In [1]: import numpy as np

In [2]: np.set_printoptions(suppress=True, linewidth=100)

In [3]: def tidy(a):
   ...:     return np.round(a, 1) + 0
   ...: 

In [4]: data = np.array([[1, -4, 16, -64],
   ...:     [1, -3, 9, -27],
   ...:     [1, -2, 4, -8],
   ...:     [1, -1, 1, -1],
   ...:     [1, 0, 0, 0],
   ...:     [1, 1, 1, 1],
   ...:     [1, 2, 4, 8],
   ...:     [1, 3, 9, 27]])

In [5]: x0 = np.array([2, 2, 2, 1])

In [6]: y = data @ x0

In [7]: print(y)
[-38 -13  -2   1   2   7  22  53]

In [8]: print(tidy(np.linalg.lstsq(data, y)[0]))
[2. 2. 2. 1.]

In [9]: rng = np.random.default_rng(8831)

In [10]: y = y + 0.3 * rng.normal(size=8)

In [11]: print(tidy(y))
[-38.3 -12.8  -2.    1.3   2.2   7.4  22.2  52.9]

In [12]: beta, *_ = np.linalg.lstsq(data, y)

In [13]: print(tidy(beta))
[2.3 2.  2.  1. ]

In [14]: print(tidy(data.T @ (y - data @ beta)))
[0. 0. 0. 0.]

In [15]: print(tidy(np.linalg.norm(y - data @ beta)))
0.4

In [16]: P = data @ np.linalg.solve(data.T @ data, data.T)

In [17]: print(tidy(P))
[[ 0.9  0.2 -0.1 -0.1  0.   0.1  0.1 -0.1]
 [ 0.2  0.4  0.3  0.2  0.  -0.1 -0.1  0.1]
 [-0.1  0.3  0.4  0.3  0.1 -0.1 -0.1  0.1]
 [-0.1  0.2  0.3  0.3  0.2  0.1  0.   0. ]
 [ 0.   0.   0.1  0.2  0.3  0.3  0.2 -0.1]
 [ 0.1 -0.1 -0.1  0.1  0.3  0.4  0.3 -0.1]
 [ 0.1 -0.1 -0.1  0.   0.2  0.3  0.4  0.2]
 [-0.1  0.1  0.1  0.  -0.1 -0.1  0.2  0.9]]

In [18]: print(tidy(P @ data[:, 2]))
[16.  9.  4.  1.  0.  1.  4.  9.]

In [19]: print(tidy(np.trace(P)))
4.0

In [20]: feats = np.load("mat.npy")

In [21]: print(feats)
[[ 3  3  3  3  3  3  3]
 [ 3  6  6  6  6  6  6]
 [ 3  6  9  9  9  9  9]
 [ 3  6  9 12 12 12 12]
 [ 3  6  9 12 15 15 15]
 [ 3  6  9 12 15 18 18]
 [ 3  6  9 12 15 18 21]]

In [22]: # symmetric, so the eigenvalues are real

In [23]: print(feats @ feats)
[[  63  117  162  198  225  243  252]
 [ 117  225  315  387  441  477  495]
 [ 162  315  450  558  639  693  720]
 [ 198  387  558  702  810  882  918]
 [ 225  441  639  810  945 1035 1080]
 [ 243  477  693  882 1035 1143 1197]
 [ 252  495  720  918 1080 1197 1260]]

In [24]: print(np.trace(feats))
84

In [25]: print(tidy(np.sort(np.abs(np.linalg.eigvals(feats)))))
[ 0.8  0.9  1.1  1.7  3.   7.9 68.6]

In [26]: print(tidy(np.abs(np.linalg.eigvals(feats)).max()))
68.6

In [27]: print((feats + feats.T) / 2)
[[ 3.  3.  3.  3.  3.  3.  3.]
 [ 3.  6.  6.  6.  6.  6.  6.]
 [ 3.  6.  9.  9.  9.  9.  9.]
 [ 3.  6.  9. 12. 12. 12. 12.]
 [ 3.  6.  9. 12. 15. 15. 15.]
 [ 3.  6.  9. 12. 15. 18. 18.]
 [ 3.  6.  9. 12. 15. 18. 21.]]

In [28]: L = np.linalg.cholesky(feats)

In [29]: print(tidy(np.prod(np.diag(L)) ** 2), tidy(np.linalg.det(feats)))
2187.0 2187.0

In [30]: print(tidy(feats / np.sqrt(np.outer(np.diag(feats), np.diag(feats)))))
[[1.  0.7 0.6 0.5 0.4 0.4 0.4]
 [0.7 1.  0.8 0.7 0.6 0.6 0.5]
 [0.6 0.8 1.  0.9 0.8 0.7 0.7]
 [0.5 0.7 0.9 1.  0.9 0.8 0.8]
 [0.4 0.6 0.8 0.9 1.  0.9 0.8]
 [0.4 0.6 0.7 0.8 0.9 1.  0.9]
 [0.4 0.5 0.7 0.8 0.8 0.9 1. ]]

In [31]: print(tidy(L @ L.T))
[[ 3.  3.  3.  3.  3.  3.  3.]
 [ 3.  6.  6.  6.  6.  6.  6.]
 [ 3.  6.  9.  9.  9.  9.  9.]
 [ 3.  6.  9. 12. 12. 12. 12.]
 [ 3.  6.  9. 12. 15. 15. 15.]
 [ 3.  6.  9. 12. 15. 18. 18.]
 [ 3.  6.  9. 12. 15. 18. 21.]]

In [32]: x0 = np.ones(7)

In [33]: for _ in range(6):
    ...:     x0 = feats @ x0
    ...:     x0 /= np.linalg.norm(x0)
    ...:     print(round(x0 @ feats @ x0, 1))
    ...: 
68.6
68.6
68.6
68.6
68.6
68.6

In [34]: print(tidy(x0))
[0.1 0.2 0.3 0.4 0.4 0.5 0.5]

In [35]: print(data.shape)
(8, 4)

In [36]: print(np.count_nonzero(data))
29

In [37]: print(np.diff(data, axis=0))
[[ 0  1 -7 37]
 [ 0  1 -5 19]
 [ 0  1 -3  7]
 [ 0  1 -1  1]
 [ 0  1  1  1]
 [ 0  1  3  7]
 [ 0  1  5 19]]

In [38]: print(data.sum(axis=0))
[  8  -4  44 -64]

In [39]: print(feats.sum(axis=1))
[21 39 54 66 75 81 84]

In [40]: print(np.diff(feats, axis=0))
[[0 3 3 3 3 3 3]
 [0 0 3 3 3 3 3]
 [0 0 0 3 3 3 3]
 [0 0 0 0 3 3 3]
 [0 0 0 0 0 3 3]
 [0 0 0 0 0 0 3]]

In [41]: print(feats - feats[0])
[[ 0  0  0  0  0  0  0]
 [ 0  3  3  3  3  3  3]
 [ 0  3  6  6  6  6  6]
 [ 0  3  6  9  9  9  9]
 [ 0  3  6  9 12 12 12]
 [ 0  3  6  9 12 15 15]
 [ 0  3  6  9 12 15 18]]

In [42]: print(np.unravel_index(np.abs(feats).argmax(), feats.shape))
(np.int64(6), np.int64(6))

In [43]: print(tidy(feats.mean(axis=0)))
[ 3.   5.6  7.7  9.4 10.7 11.6 12. ]

In [44]: print(tidy(np.linalg.norm(feats)))
69.2

In [45]: print(np.count_nonzero(feats))
49

In [46]: print(np.abs(feats).max())
21

In [47]: print(feats.sum(axis=0))
[21 39 54 66 75 81 84]

In [48]: mat = np.array([[-0.7, -1.5, 0.5, 1.5, -0.1, 1.5, 0.1],
    ...:     [-2.5, 0.2, -0.9, -0.6, -0.6, -5.0, 1.1],
    ...:     [-0.7, -0.9, 0.4, -1.2, -0.2, 4.0, 0.5],
    ...:     [-0.5, 1.2, -1.0, 0.4, -0.3, 8.0, -1.0],
    ...:     [0.7, 0.4, -0.3, 0.8, -0.2, -4.5, 0.7]])

In [49]: # column 5 dominates

In [50]: G = mat.T @ mat

In [51]: print(tidy(np.trace(G)), tidy((mat ** 2).sum()))
150.8 150.8

In [52]: print((mat @ mat.T).shape)
(5, 5)
